% python3 -q
>>> import numpy as np
>>> np.set_printoptions(suppress=True, linewidth=100)
>>> B = np.array([[8, -1, 5, 9], [-8, 1, -3, 6], [7, -1, -5, -7], [-4, 3, -9, 5]])
>>> basis = np.array([[0, 1, 6, 8], [5, 7, 6, 4], [9, 4, 1, 1], [2, 1, 3, 9]])
>>> m1 = np.block([[B, np.array([[0, 2, 1, 0], [3, 0, 0, -1], [3, 1, -3, -3], [-1, -1, 2, -1]])], [np.zeros((4, 4)), basis]])
>>> m1
array([[ 8., -1.,  5.,  9.,  0.,  2.,  1.,  0.],
       [-8.,  1., -3.,  6.,  3.,  0.,  0., -1.],
       [ 7., -1., -5., -7.,  3.,  1., -3., -3.],
       [-4.,  3., -9.,  5., -1., -1.,  2., -1.],
       [ 0.,  0.,  0.,  0.,  0.,  1.,  6.,  8.],
       [ 0.,  0.,  0.,  0.,  5.,  7.,  6.,  4.],
       [ 0.,  0.,  0.,  0.,  9.,  4.,  1.,  1.],
       [ 0.,  0.,  0.,  0.,  2.,  1.,  3.,  9.]])
>>> B = m1[0, 0] * m1[1:] - np.outer(m1[1:, 0], m1[0])
>>> B
array([[   0.,    0.,   16.,  120.,   24.,   16.,    8.,   -8.],
       [   0.,   -1.,  -75., -119.,   24.,   -6.,  -31.,  -24.],
       [   0.,   20.,  -52.,   76.,   -8.,    0.,   20.,   -8.],
       [   0.,    0.,    0.,    0.,    0.,    8.,   48.,   64.],
       [   0.,    0.,    0.,    0.,   40.,   56.,   48.,   32.],
       [   0.,    0.,    0.,    0.,   72.,   32.,    8.,    8.],
       [   0.,    0.,    0.,    0.,   16.,    8.,   24.,   72.]])
>>> np.linalg.matrix_rank(B), np.linalg.matrix_rank(m1)
(np.int64(7), np.int64(8))
>>> np.flatnonzero(~B.round(6).any(axis=1))
array([], dtype=int64)
>>> data = np.loadtxt("m.csv", delimiter=",")
>>> data.round(4)
array([[-0.1396, -0.2684, -0.294 ,  0.161 ,  0.1334],
       [ 0.0698, -0.6662, -0.1401,  0.0575,  0.446 ],
       [ 0.2792, -0.2984,  0.0376,  0.0051, -0.2651],
       [-0.4886,  0.035 ,  0.1199, -0.0655, -0.282 ],
       [ 0.0349, -0.0721,  0.5122, -0.207 ,  0.0707],
       [-0.1396, -0.0596,  0.5469,  0.0928,  0.4147],
       [ 0.3839, -0.0275,  0.0601,  0.5469, -0.4342],
       [ 0.    ,  0.4176, -0.3926, -0.125 ,  0.3062],
       [-0.1745, -0.0571, -0.3782,  0.0113, -0.0177],
       [-0.5933, -0.1315,  0.0348, -0.0077, -0.2912],
       [-0.2792,  0.1592,  0.0459,  0.7731,  0.2279],
       [ 0.1745,  0.4051,  0.1126,  0.0487,  0.1928]])
>>> u, r1 = data[11], data[9]
>>> round(u @ r1, 4)
np.float64(-0.2094)
>>> p = (u @ r1) / (u @ u) * u
>>> round((r1 - p) @ u, 4)
np.float64(0.0)
>>> labels = data[:, 0] > np.median(data[:, 0])
>>> u = data[labels].mean(axis=0) - data[~labels].mean(axis=0)
>>> u.round(4)
array([ 0.4595,  0.0135,  0.0191, -0.1065,  0.0218])
>>> ((data - data.mean(axis=0)) @ u > 0).astype(int)
array([0, 1, 1, 0, 1, 0, 1, 1, 0, 0, 0, 1])
>>> np.argsort(-np.abs(u).round(6), kind="stable")
array([0, 3, 4, 2, 1])
>>> Xc = data - data.mean(axis=0)
>>> V = np.linalg.svd(Xc)[2][:1]
>>> B = Xc - Xc @ V.T @ V
>>> np.round(np.cov(Xc @ V.T, rowvar=False), 4)
np.float64(0.0909)
>>> np.round(np.diag(V.T @ V), 4)
array([0.7519, 0.0342, 0.0076, 0.1793, 0.027 ])
>>> basis = data[[4, 1]].astype(float)
>>> for _ in range(6):
...     labels = np.linalg.norm(data[:, None] - basis, axis=-1).argmin(axis=1)
...     basis = np.array([data[labels == j].mean(axis=0) for j in range(2)])
... 
>>> labels
array([1, 1, 0, 0, 0, 0, 0, 0, 1, 0, 0, 0])
>>> np.abs(basis[1] - basis[0]).argmax()
np.int64(2)
>>> np.bincount(labels)
array([9, 3])
>>> basis.round(4)
array([[-0.0698,  0.0475,  0.1197,  0.1179, -0.0067],
       [-0.0814, -0.3306, -0.2707,  0.0766,  0.1872]])
>>> np.round(basis[1] - basis[0], 4)
array([-0.0116, -0.3781, -0.3904, -0.0413,  0.1939])
>>> u = np.array([-2, -2, -7, -3, -9, -1, -5, -3, 8, 1, -3])
>>> r1 = np.array([4, 1, 5, 0, 1, 0, 5, 3, 1, 3, 1, 4, 0])
>>> X = np.outer(u, r1)
>>> X
array([[ -8,  -2, -10,   0,  -2,   0, -10,  -6,  -2,  -6,  -2,  -8,   0],
       [ -8,  -2, -10,   0,  -2,   0, -10,  -6,  -2,  -6,  -2,  -8,   0],
       [-28,  -7, -35,   0,  -7,   0, -35, -21,  -7, -21,  -7, -28,   0],
       [-12,  -3, -15,   0,  -3,   0, -15,  -9,  -3,  -9,  -3, -12,   0],
       [-36,  -9, -45,   0,  -9,   0, -45, -27,  -9, -27,  -9, -36,   0],
       [ -4,  -1,  -5,   0,  -1,   0,  -5,  -3,  -1,  -3,  -1,  -4,   0],
       [-20,  -5, -25,   0,  -5,   0, -25, -15,  -5, -15,  -5, -20,   0],
       [-12,  -3, -15,   0,  -3,   0, -15,  -9,  -3,  -9,  -3, -12,   0],
       [ 32,   8,  40,   0,   8,   0,  40,  24,   8,  24,   8,  32,   0],
       [  4,   1,   5,   0,   1,   0,   5,   3,   1,   3,   1,   4,   0],
       [-12,  -3, -15,   0,  -3,   0, -15,  -9,  -3,  -9,  -3, -12,   0]])
>>> t = np.radians(45)
>>> Rm = np.eye(13)
>>> Rm[12, 12] = Rm[9, 9] = np.cos(t)
>>> Rm[12, 9], Rm[9, 12] = -np.sin(t), np.sin(t)
>>> B = X @ Rm.T
>>> np.round(np.linalg.det(Rm), 4), np.round(np.trace(Rm), 4)
(np.float64(1.0), np.float64(12.4142))
>>> np.round(np.linalg.svd(X, compute_uv=False), 4) + 0, np.round(np.linalg.svd(B, compute_uv=False), 4) + 0
(array([163.1686,   0.    ,   0.    ,   0.    ,   0.    ,   0.    ,   0.    ,   0.    ,   0.    ,
         0.    ,   0.    ]), array([163.1686,   0.    ,   0.    ,   0.    ,   0.    ,   0.    ,   0.    ,   0.    ,   0.    ,
         0.    ,   0.    ]))
>>> np.round(np.abs(B - X).max(axis=0), 4)
array([ 0.    ,  0.    ,  0.    ,  0.    ,  0.    ,  0.    ,  0.    ,  0.    ,  0.    ,  7.9081,
        0.    ,  0.    , 19.0919])
>>> rk = np.linalg.matrix_rank(X)
>>> rk
np.int64(1)
>>> null = np.linalg.svd(X)[2][rk:].T
>>> [int(np.linalg.matrix_rank(X[:, :j + 1])) for j in range(13)]
[1, 1, 1, 1, 1, 1, 1, 1, 1, 1, 1, 1, 1]
>>> [int(np.linalg.matrix_rank(np.delete(X, i, axis=0))) for i in range(11)]
[1, 1, 1, 1, 1, 1, 1, 1, 1, 1, 1]
>>> np.allclose(X @ null, 0)
True
